In [1]: import numpy as np

In [2]: from numpy import linalg as LA

In [3]: np.set_printoptions(precision=3, suppress=True, linewidth=200, sign=" ")

In [4]: arr = np.load("m.npy")

In [5]: arr
Out[5]: 
array([[-0.5, -1.6,  0.7],
       [ 0.4, -1. ,  1.8],
       [-0.9,  0. , -1.6],
       [-0.4, -1.4,  0.4],
       [-0.4, -0.4, -1. ]])

In [6]: vec = np.array([-3, 5, 5])

In [7]: y = arr @ vec

In [8]: np.round(LA.pinv(arr) @ arr, 3) + 0
Out[8]: 
array([[ 1.,  0.,  0.],
       [ 0.,  1.,  0.],
       [ 0.,  0.,  1.]])

In [9]: LA.lstsq(arr, y)[0]
Out[9]: array([-3.,  5.,  5.])

In [10]: rng = np.random.default_rng(5345)

In [11]: y = y + 0.05 * rng.normal(size=5)

In [12]: y
Out[12]: array([-2.999,  2.714, -5.284, -3.794, -5.775])

In [13]: b, *_ = LA.lstsq(arr, y)

In [14]: b
Out[14]: array([-2.981,  4.988,  4.963])

In [15]: [round(float(LA.norm(LA.solve(arr.T @ arr + lam * np.eye(3), arr.T @ y))), 2) for lam in (0, 1, 10, 100)]
Out[15]: [7.64, 3.55, 1.4, 0.2]

In [16]: b.round()
Out[16]: array([-3.,  5.,  5.])

In [17]: np.round(LA.norm(y - arr @ b), 3)
Out[17]: np.float64(0.052)

In [18]: np.round(arr.T @ (y - arr @ b), 3) + 0
Out[18]: array([ 0.,  0.,  0.])

In [19]: O, Rm = LA.qr(arr)

In [20]: np.allclose(Rm.T @ Rm, arr.T @ arr)
Out[20]: True

In [21]: np.abs(np.diag(Rm))
Out[21]: array([ 1.241,  2.206,  0.653])

In [22]: np.round(O.T @ O, 3) + 0
Out[22]: 
array([[ 1.,  0.,  0.],
       [ 0.,  1.,  0.],
       [ 0.,  0.,  1.]])

In [23]: B = np.c_[arr[:, :1] @ np.array([[-1]]), np.array([1, 1, 1, 0, 3])]

In [24]: B
Out[24]: 
array([[ 0.5,  1. ],
       [-0.4,  1. ],
       [ 0.9,  1. ],
       [ 0.4,  0. ],
       [ 0.4,  3. ]])

In [25]: LA.norm(LA.qr(arr)[0].T @ B, axis=0) ** 2 / ((B ** 2).sum(axis=0) + 1e-12)
Out[25]: array([ 1.   ,  0.644])

In [26]: LA.matrix_rank(B)
Out[26]: np.int64(2)

In [27]: Uu, sigma, Vh = LA.svd(B, full_matrices=False)

In [28]: np.round(Uu.T @ B @ Vh.T, 3) + 0
Out[28]: 
array([[ 3.528,  0.   ],
       [ 0.   ,  1.047]])

In [29]: Uu.shape, sigma.shape, Vh.shape
Out[29]: ((5, 2), (2,), (2, 2))

In [30]: np.round(Uu.T @ Uu, 3) + 0
Out[30]: 
array([[ 1.,  0.],
       [ 0.,  1.]])

In [31]: F = np.abs(np.array([[3, -2, -1, -1, 0, -1],
    ...:     [1, 2, 0, 1, 1, 3],
    ...:     [0, -1, -1, -2, -3, 1],
    ...:     [-2, -2, 2, -1, 0, 0],
    ...:     [-2, -1, -1, 2, -2, 1],
    ...:     [1, -1, 0, 1, -1, 3]])) + np.eye(6)

In [32]: F = F / F.sum(axis=1, keepdims=True)

In [33]: F
Out[33]: 
array([[ 0.444,  0.222,  0.111,  0.111,  0.   ,  0.111],
       [ 0.111,  0.333,  0.   ,  0.111,  0.111,  0.333],
       [ 0.   ,  0.111,  0.222,  0.222,  0.333,  0.111],
       [ 0.25 ,  0.25 ,  0.25 ,  0.25 ,  0.   ,  0.   ],
       [ 0.2  ,  0.1  ,  0.1  ,  0.2  ,  0.3  ,  0.1  ],
       [ 0.125,  0.125,  0.   ,  0.125,  0.125,  0.5  ]])

In [34]: O, vecs = LA.qr(F[:, :3])[0], LA.qr(F[:, 3:])[0]

In [35]: sigma = LA.svd(O.T @ vecs, compute_uv=False)

In [36]: np.degrees(np.arccos(sigma.clip(0, 1)))
Out[36]: array([ 10.995,  36.635,  72.593])

In [37]: sigma
Out[37]: array([ 0.982,  0.802,  0.299])

In [38]: (sigma > 0.9).sum()
Out[38]: np.int64(1)

In [39]: round(LA.norm(F, 1), 3), round(LA.norm(F, np.inf), 3)
Out[39]: (np.float64(1.156), np.float64(1.0))

In [40]: round(LA.norm(F) ** 2 / LA.norm(F, 2) ** 2, 3)
Out[40]: np.float64(1.488)

In [41]: round(LA.norm(F, 2), 3)
Out[41]: np.float64(1.017)

In [42]: K = np.load("case9.npy")

In [43]: K
Out[43]: 
array([[ 0,  1,  1],
       [ 1,  0,  1],
       [ 1,  1,  0]])

In [44]: hat = arr @ LA.solve(arr.T @ arr, arr.T)

In [45]: np.allclose(hat @ hat, hat)
Out[45]: True

In [46]: np.round(LA.eigvalsh(hat), 3) + 0
Out[46]: array([ 0.,  0.,  1.,  1.,  1.])

In [47]: np.round((np.eye(5) - hat) @ arr, 3) + 0
Out[47]: 
array([[ 0.,  0.,  0.],
       [ 0.,  0.,  0.],
       [ 0.,  0.,  0.],
       [ 0.,  0.,  0.],
       [ 0.,  0.,  0.]])

In [48]: vals, vecs = LA.eigh(K)

In [49]: vals
Out[49]: array([-1., -1.,  2.])

In [50]: vals.sum(), np.trace(K)
Out[50]: (np.float64(0.0), np.int64(0))

In [51]: np.abs(vecs[:, -1])
Out[51]: array([ 0.577,  0.577,  0.577])

In [52]: LA.eigvalsh(K @ K)
Out[52]: array([ 1.,  1.,  4.])

In [53]: f = np.array([-8, 3, 0])

In [54]: np.cross(K[0, :3], K[1, :3])
Out[54]: array([ 1,  1, -1])

In [55]: np.convolve(K[0], f)
Out[55]: array([ 0, -8, -5,  3,  0])

In [56]: W = np.array([[5, 1, 4, 8, 7], [3, 8, 3, 8, 4], [0, 9, 9, 3, 7]])

In [57]: b = np.array([-1, -3, 1, 1, 2])

In [58]: hid = np.maximum(K @ W + b, 0)

In [59]: hid
Out[59]: 
array([[  2,  14,  13,  12,  13],
       [  4,   7,  14,  12,  16],
       [  7,   6,   8,  17,  13]])

In [60]: W2 = np.array([[0, 1], [3, -3], [3, -5], [5, 5], [-4, 3]])

In [61]: (hid @ W2).round(6).argmax(axis=1)
Out[61]: array([ 0,  0,  0])

In [62]: W @ W2
Out[62]: 
array([[ 27,  43],
       [ 57,  16],
       [ 41, -36]])

In [63]: hid @ W2
Out[63]: 
array([[89, -6],
       [59, 21],
       [75, 73]])

In [64]: K @ np.ones(3)
Out[64]: array([ 2.,  2.,  2.])

In [65]: K @ (-1.0) ** np.arange(3)
Out[65]: array([ 0.,  2.,  0.])

In [66]: np.fft.fft(K[0])
Out[66]: array([ 2.+0.j, -1.+0.j, -1.+0.j])

In [67]: data = np.load("dump.npy")

In [68]: data
Out[68]: 
array([[-1, -1, -1, -1, -1, -1],
       [-1, -2, -2, -2, -2, -2],
       [-1, -2, -3, -3, -3, -3],
       [-1, -2, -3, -4, -4, -4],
       [-1, -2, -3, -4, -5, -5],
       [-1, -2, -3, -4, -5, -6]])

In [69]: idx = rng.permutation(6)

In [70]: idx
Out[70]: array([ 5,  4,  2,  3,  1,  0])

In [71]: B = data[idx][:, idx]

In [72]: np.allclose(B, data)
Out[72]: False

In [73]: np.diag(B)
Out[73]: array([-6, -5, -3, -4, -2, -1])

In [74]: np.trace(B)
Out[74]: np.int64(-21)

In [75]: np.sort(np.abs(LA.eigvals(B)))
Out[75]: array([  0.265,   0.319,   0.446,   0.775,   1.988,  17.207])

In [76]: W = np.array([[1, 3, 0, 2],
    ...:     [0, 2, 3, 1],
    ...:     [1, 1, 2, 1],
    ...:     [0, 3, 3, 2],
    ...:     [0, 3, 1, 1],
    ...:     [3, 0, 0, 3]])

In [77]: b = np.array([0, 1, 1, 1])

In [78]: hid = np.maximum(data @ W + b, 0)

In [79]: hid
Out[79]: 
array([[ 0,  0,  0,  0],
       [ 0,  0,  0,  0],
       [ 0,  0,  0,  0],
       [ 0,  0,  0,  0],
       [ 0,  0,  0,  0],
       [ 0,  0,  0,  0]])

In [80]: LA.matrix_rank(hid)
Out[80]: np.int64(0)

In [81]: W2 = np.array([[-3, -3], [-1, -1], [1, 0], [1, 3]])

In [82]: (hid @ W2).round(6).argmax(axis=1)
Out[82]: array([ 0,  0,  0,  0,  0,  0])

In [83]: W @ W2
Out[83]: 
array([[-4,  0],
       [ 2,  1],
       [-1, -1],
       [ 2,  3],
       [-1,  0],
       [-6,  0]])

In [84]: round(float(LA.eigvalsh(data).min()), 3)
Out[84]: -17.207

In [85]: np.all(LA.eigvalsh(data) > 0)
Out[85]: np.False_

In [86]: mat = np.loadtxt("mat.csv", delimiter=",")

In [87]: mat
Out[87]: 
array([[10., -1., -3., -3.,  1.],
       [-3.,  3., -3., -2.,  3.],
       [-2.,  3., -3., -3., -3.],
       [ 0., -1.,  2., 13., -3.],
       [-1.,  3.,  3.,  0., 12.]])

In [88]: np.round(LA.det(mat[::-1]), 3)
Out[88]: np.float64(15096.0)

In [89]: np.einsum("ij,ji->", mat, mat)
Out[89]: np.float64(421.0)

In [90]: np.round(LA.det(2 * mat), 3), round(LA.det(mat), 3)
Out[90]: (np.float64(483072.0), np.float64(15096.0))

In [91]: round(float(LA.det(mat.T)), 3)
Out[91]: 15096.0

In [92]: round(LA.eigvals(mat).sum().real, 3)
Out[92]: np.float64(35.0)

In [93]: J = np.load("block3.npy")

In [94]: J
Out[94]: 
array([[ -3.544,   1.8  ,   0.6  ,  -0.7  ,   1.5  ,  -0.7  ],
       [ -7.688,   0.8  ,  -0.3  ,  -0.3  ,   0.2  ,  -1.6  ],
       [  1.025,   1.6  ,  -1.   ,  -0.2  ,   0.7  ,   0.2  ],
       [-12.825,  -0.3  ,   0.6  ,  -1.1  ,   1.5  ,  -2.6  ],
       [ -1.633,   0.5  ,  -0.6  ,  -0.4  ,   0.8  ,  -0.3  ],
       [ -1.034,   0.1  ,  -1.   ,  -0.6  ,   0.9  ,  -0.2  ],
       [ -1.703,   0.7  ,   0.4  ,   0.9  ,   0.8  ,  -0.3  ],
       [  4.013,   1.2  ,  -1.2  ,  -0.9  ,   1.2  ,   0.8  ],
       [  0.959,  -0.2  ,  -0.6  ,   0.2  ,   0.1  ,   0.2  ],
       [  9.511,   1.3  ,   0.1  ,   0.6  ,   0.   ,   1.9  ],
       [ -0.964,   0.8  ,   0.5  ,   0.2  ,   0.5  ,  -0.1  ],
       [  9.108,  -0.7  ,  -0.4  ,   0.2  ,   0.8  ,   1.9  ],
       [ -5.621,  -0.1  ,  -1.1  ,   1.3  ,  -0.7  ,  -1.1  ],
       [ -3.651,  -2.7  ,   0.5  ,   0.1  ,   1.6  ,  -0.7  ]])

In [95]: vec = np.array([-2, -3, 0, -1, -2, 1])

In [96]: a = np.maximum(J @ vec, 0)

In [97]: J.T @ a
Out[97]: array([-471.181,  -29.264,    3.424,  -13.12 ,   46.738,  -95.103])

In [98]: np.tanh(J @ vec)
Out[98]: array([-0.865,  1.   , -1.   ,  1.   ,  0.26 ,  0.352, -0.904, -1.   , -0.908, -1.   , -0.944, -1.   ,  1.   ,  1.   ])

In [99]: np.maximum(J @ (3 * vec), 0)
Out[99]: array([  0.   ,  33.828,   0.   ,  66.15 ,   0.798,   1.104,   0.   ,   0.   ,   0.   ,   0.   ,   0.   ,   0.   ,  31.626,  34.206])
